$ ipython --no-banner

In [1]: import numpy as np

In [2]: import numpy.linalg as la

In [3]: np.set_printoptions(precision=2, suppress=True, linewidth=120, legacy="1.25")

In [4]: def rd(a):
   ...:     return np.round(a, 2) + 0
   ...: 

In [5]: A = np.load("test19.npy")

In [6]: A
Out[6]: 
array([[-1, -1, -1],
       [-1, -2, -2],
       [-1, -2, -3]])

In [7]: vec = np.array([-2, 9, 8])

In [8]: rhs = A @ vec

In [9]: coef, lr = np.zeros(3), 1 / la.norm(A, 2) ** 2

In [10]: for i in range(250):
    ...:     coef -= lr * A.T @ (A @ coef - rhs)
    ...:     if i % 50 == 0: print(i, round(la.norm(A @ coef - rhs), 2))
    ...: 
0 2.6
50 1.6
100 1.17
150 0.93
200 0.76

In [11]: rd(la.cond(A))
Out[11]: 16.39

In [12]: rd(coef)
Out[12]: array([-0.75,  7.51,  8.64])

In [13]: rd(la.det(2 * A)), rd(la.det(A))
Out[13]: (-8.0, -1.0)

In [14]: rd(np.poly(A))
Out[14]: array([1., 6., 5., 1.])

In [15]: rd(la.eigvals(A))
Out[15]: array([-5.05, -0.64, -0.31])

In [16]: rd(la.eigvals(A).sum().real)
Out[16]: -6.0

In [17]: np.einsum("ij,ji->", A, A)
Out[17]: 26

In [18]: rd(la.det(A.T))
Out[18]: -1.0

In [19]: np.kron(np.eye(2, dtype=int), A)
Out[19]: 
array([[-1, -1, -1,  0,  0,  0],
       [-1, -2, -2,  0,  0,  0],
       [-1, -2, -3,  0,  0,  0],
       [ 0,  0,  0, -1, -1, -1],
       [ 0,  0,  0, -1, -2, -2],
       [ 0,  0,  0, -1, -2, -3]])

In [20]: w, V = la.eigh(A)

In [21]: vec = np.array([3, 1, 1])

In [22]: rd(la.eigvalsh(A[1:, 1:]))
Out[22]: array([-4.56, -0.44])

In [23]: np.abs(A).sum(axis=1).max(), rd(np.abs(w).max())
Out[23]: (6, 5.05)

In [24]: rd(vec @ A @ vec / (vec @ vec)), rd(w[0]), rd(w[-1])
Out[24]: (-2.73, -5.05, -0.31)

In [25]: vec @ A @ vec
Out[25]: -30

In [26]: vec = np.array([2, -1, 4])

In [27]: rhs = A @ vec

In [28]: rhs
Out[28]: array([ -5,  -8, -12])

In [29]: rd(la.solve(A, A[:, 0]))
Out[29]: array([1., 0., 0.])

In [30]: P = np.triu(np.array([[2, 2, 2], [1, 0, 1], [0, 2, 2]]), 1) + np.eye(3)

In [31]: other = P @ A @ la.inv(P)

In [32]: rd(np.poly(other))
Out[32]: array([1., 6., 5., 1.])

In [33]: other
Out[33]: 
array([[-5.,  1., -2.],
       [-2.,  0., -1.],
       [-1.,  0., -1.]])

In [34]: P @ A - A @ P
Out[34]: 
array([[-4., -6., -7.],
       [-1.,  0.,  1.],
       [ 0.,  2.,  4.]])

In [35]: E = np.loadtxt("out18.csv", delimiter=",")

In [36]: E
Out[36]: 
array([[ 0.77, -0.53,  4.09,  0.68],
       [-0.22,  0.55, -2.75, -0.22],
       [-0.75,  0.48, -3.84, -0.66],
       [ 1.26,  0.57,  0.99,  1.02],
       [-0.72, -0.37, -0.39, -0.58],
       [-0.3 , -1.11,  3.63, -0.18]])

In [37]: vec = np.array([3, 1, 1, 1])

In [38]: h = np.maximum(E @ vec, 0)

In [39]: rd(np.tanh(E @ vec))
Out[39]: array([ 1.  , -1.  , -1.  ,  1.  , -1.  ,  0.89])

In [40]: rd(E.sum(axis=1))
Out[40]: array([ 5.01, -2.64, -4.77,  3.84, -2.06,  2.04])

In [41]: rd(E.sum(axis=0))
Out[41]: array([ 0.04, -0.41,  1.73,  0.06])

In [42]: rd(la.svd(E, compute_uv=False))
Out[42]: array([7.52, 2.24, 0.  , 0.  ])

In [43]: other = E / la.norm(E, axis=1, keepdims=True)

In [44]: G = other @ other.T

In [45]: (G - 2 * np.eye(6)).round(6).argmax(axis=1)
Out[45]: array([5, 2, 1, 0, 2, 0])

In [46]: rd(G)
Out[46]: 
array([[ 1.  , -0.99, -1.  ,  0.64, -0.52,  0.93],
       [-0.99,  1.  ,  0.99, -0.52,  0.38, -0.98],
       [-1.  ,  0.99,  1.  , -0.65,  0.52, -0.93],
       [ 0.64, -0.52, -0.65,  1.  , -0.99,  0.32],
       [-0.52,  0.38,  0.52, -0.99,  1.  , -0.17],
       [ 0.93, -0.98, -0.93,  0.32, -0.17,  1.  ]])

In [47]: np.argwhere(np.triu(np.abs(G) > 0.95, 1))
Out[47]: 
array([[0, 1],
       [0, 2],
       [1, 2],
       [1, 5],
       [3, 4]])

In [48]: rd(la.norm(other, axis=1))
Out[48]: array([1., 1., 1., 1., 1., 1.])

In [49]: rd(np.degrees(np.arccos(np.clip(G[1, 0], -1, 1))))
Out[49]: 171.41

In [50]: r0, v = E[1], E[0]

In [51]: rd(r0 @ r0)
Out[51]: 7.96

In [52]: p = (r0 @ v) / (r0 @ r0) * r0

In [53]: rd(p)
Out[53]: array([ 0.33, -0.82,  4.1 ,  0.33])

In [54]: rd((v - p) @ r0)
Out[54]: 0.0

In [55]: rd(la.norm(r0 + v) ** 2 + la.norm(r0 - v) ** 2)
Out[55]: 52.05

In [56]: rd(v - p)
Out[56]: array([ 0.44,  0.29, -0.01,  0.35])

In [57]: rd(np.outer(r0, v))
Out[57]: 
array([[ -0.17,   0.12,  -0.9 ,  -0.15],
       [  0.42,  -0.29,   2.25,   0.37],
       [ -2.12,   1.46, -11.25,  -1.87],
       [ -0.17,   0.12,  -0.9 ,  -0.15]])
